>>> import numpy as np
>>> np.set_printoptions(precision=3, suppress=True, linewidth=120)
>>> rd = lambda a: np.round(a, 3) + 0
>>> W0 = np.load("out18.npy")
>>> W0
array([[ -1.85 ,  -1.994,   7.424,   3.165,   2.832,   4.234,   0.45 ,  -1.316,  -0.839,  -7.453,   1.41 ,  -5.236,
         -0.031],
       [  1.62 ,  -2.886,  -0.572,  -8.299,  -4.997,  -3.186,   0.225,   0.478,  -0.207,   7.691,   0.936,   3.014,
         -1.086],
       [  3.978,   2.827,  -9.097,  -3.8  ,  -3.034,  -4.312,  -3.023,  -1.634,   0.987,   7.618,   1.916,   3.798,
         -1.29 ],
       [  3.031,   5.213,  -7.416,   4.53 ,   2.181,  -0.533,  -4.024,  -3.56 ,   0.967,  -1.207,   2.772,  -0.965,
         -0.859],
       [  0.509,  -0.809,  -3.065,  -5.407,  -3.74 ,  -3.586,   1.171,   2.414,   0.272,   7.558,  -1.89 ,   4.938,
          0.213],
       [ -0.317,   1.58 ,  -1.484,   2.727,   1.384,   0.262,   0.069,   0.371,   0.262,  -1.286,  -0.985,   0.236,
          0.62 ],
       [ -3.637,  -4.856,   6.401,  -4.344,  -2.46 ,  -0.186,   4.982,   4.998,  -0.869,   2.408,  -4.634,   2.63 ,
          1.574],
       [  0.206,   1.253,  -0.377,   2.647,   1.588,   1.096,  -0.89 ,  -1.131,   0.081,  -2.47 ,   0.851,  -1.617,
         -0.173],
       [  1.447,   3.543,  -9.042,  -0.525,  -1.409,  -3.994,  -0.375,   1.69 ,   1.194,   6.226,  -2.331,   5.518,
          0.571],
       [  5.224,  -1.675,  -0.411,  -6.485,  -3.173,  -1.021,  -4.965,  -6.54 ,  -0.434,   2.74 ,   8.585,  -3.442,
         -3.948],
       [  2.326,  -1.965,   0.257,  -5.793,  -3.187,  -1.443,  -1.562,  -2.154,  -0.345,   3.918,   3.553,  -0.205,
         -1.94 ],
       [  4.399,   5.222,  -9.919,   1.55 ,   0.161,  -2.322,  -4.759,  -3.831,   1.262,   2.632,   3.514,   0.791,
         -1.536],
       [  1.907,  -0.402,  -1.312,  -3.038,  -1.786,  -1.163,  -1.779,  -1.728,  -0.012,   2.66 ,   2.469,  -0.009,
         -1.3  ],
       [  4.767,   3.62 ,  -8.422,  -1.211,  -1.179,  -2.744,  -4.785,  -4.189,   0.886,   3.889,   4.489,   0.538,
         -2.137],
       [  5.23 ,  -1.62 ,  -0.386,  -6.378,  -3.184,  -0.95 ,  -4.989,  -6.607,  -0.442,   2.826,   8.628,  -3.428,
         -4.042],
       [  3.372,  -0.387,  -3.621,  -6.031,  -3.81 ,  -3.086,  -2.3  ,  -2.142,   0.209,   6.433,   3.227,   1.748,
         -1.951],
       [  4.462,   1.658,  -3.444,  -0.96 ,  -0.378,  -0.422,  -5.069,  -5.872,   0.265,   0.217,   6.593,  -3.091,
         -2.806],
       [  0.991,  -1.994,   2.6  ,  -2.825,  -1.295,   0.419,  -0.963,  -1.965,  -0.491,   0.047,   2.84 ,  -1.919,
         -1.189],
       [ -0.575,  -3.608,   1.221,  -7.762,  -4.863,  -2.968,   2.678,   3.25 ,  -0.405,   7.559,  -2.391,   4.525,
          0.328],
       [  4.029,   6.776, -11.522,   4.21 ,   1.559,  -2.098,  -4.846,  -3.424,   1.364,   1.277,   2.477,   1.056,
         -0.861],
       [  4.142,   8.065, -11.82 ,   6.85 ,   3.246,  -1.104,  -5.689,  -4.48 ,   1.593,  -1.104,   3.233,  -0.451,
         -1.031],
       [  1.429,   0.014,  -2.353,  -3.04 ,  -2.056,  -1.944,  -0.656,  -0.347,   0.198,   3.82 ,   0.705,   1.665,
         -0.561],
       [  0.012,  -4.025,   2.32 ,  -7.923,  -4.581,  -2.333,   1.747,   1.83 ,  -0.46 ,   6.262,  -0.546,   2.807,
         -0.358],
       [ -0.51 ,   5.186,  -8.002,   5.186,   2.05 ,  -1.649,   0.209,   2.402,   1.272,   1.033,  -4.18 ,   3.94 ,
          1.947],
       [  3.026,   1.652,  -1.   ,   2.037,   1.588,   1.523,  -4.285,  -5.499,   0.048,  -3.692,   5.905,  -4.764,
         -2.202],
       [ -1.793,   1.521,   0.898,   5.754,   3.407,   2.152,   0.691,   0.739,   0.033,  -5.119,  -1.664,  -1.451,
          1.211],
       [  0.234,   0.747,  -4.558,  -2.795,  -2.453,  -3.299,   1.103,   2.653,   0.574,   6.116,  -2.89 ,   5.045,
          0.824],
       [  0.429,   5.886,  -7.278,   7.673,   3.802,  -0.025,  -1.546,  -0.192,   1.264,  -2.589,  -1.492,   0.751,
          1.207],
       [ -2.556,  -3.149,   2.585,  -4.673,  -2.969,  -1.832,   4.288,   5.082,  -0.271,   4.748,  -4.867,   4.544,
          1.6  ],
       [  1.684,  -5.287,   5.546,  -8.19 ,  -4.016,  -0.272,  -0.943,  -2.753,  -1.18 ,   2.675,   4.907,  -2.371,
         -2.507],
       [  0.091,  -2.264,   6.221,   0.185,   1.102,   3.049,  -1.104,  -3.1  ,  -0.878,  -4.896,   3.875,  -5.356,
         -1.392],
       [ -0.017,   0.007,  -0.038,  -0.032,   0.064,   0.027,   0.067,   0.05 ,   0.134,   0.031,   0.051,  -0.044,
          0.008],
       [ -0.279,  -1.31 ,   0.318,  -2.534,  -1.522,  -0.968,   0.917,   1.129,  -0.087,   2.44 ,  -0.854,   1.486,
          0.077],
       [ -5.23 ,  -6.105,   9.278,  -4.051,  -1.87 ,   0.63 ,   6.632,   6.355,  -1.072,   0.993,  -6.13 ,   2.398,
          2.323],
       [ -2.565,   4.397,  -6.199,   5.765,   2.302,  -1.485,   2.78 ,   5.264,   1.245,   1.022,  -7.339,   5.521,
          3.306],
       [  4.906,   0.7  ,  -6.522,  -6.541,  -4.238,  -4.052,  -3.82 ,  -3.45 ,   0.535,   7.701,   4.679,   1.992,
         -2.619]])
>>> hat = W0 @ np.linalg.solve(W0.T @ W0, W0.T)
>>> rd(np.linalg.eigvalsh(hat))
array([0., 0., 0., 0., 0., 0., 0., 0., 0., 0., 0., 0., 0., 0., 0., 0., 0., 0., 0., 0., 0., 0., 0., 1., 1., 1., 1., 1.,
       1., 1., 1., 1., 1., 1., 1., 1.])
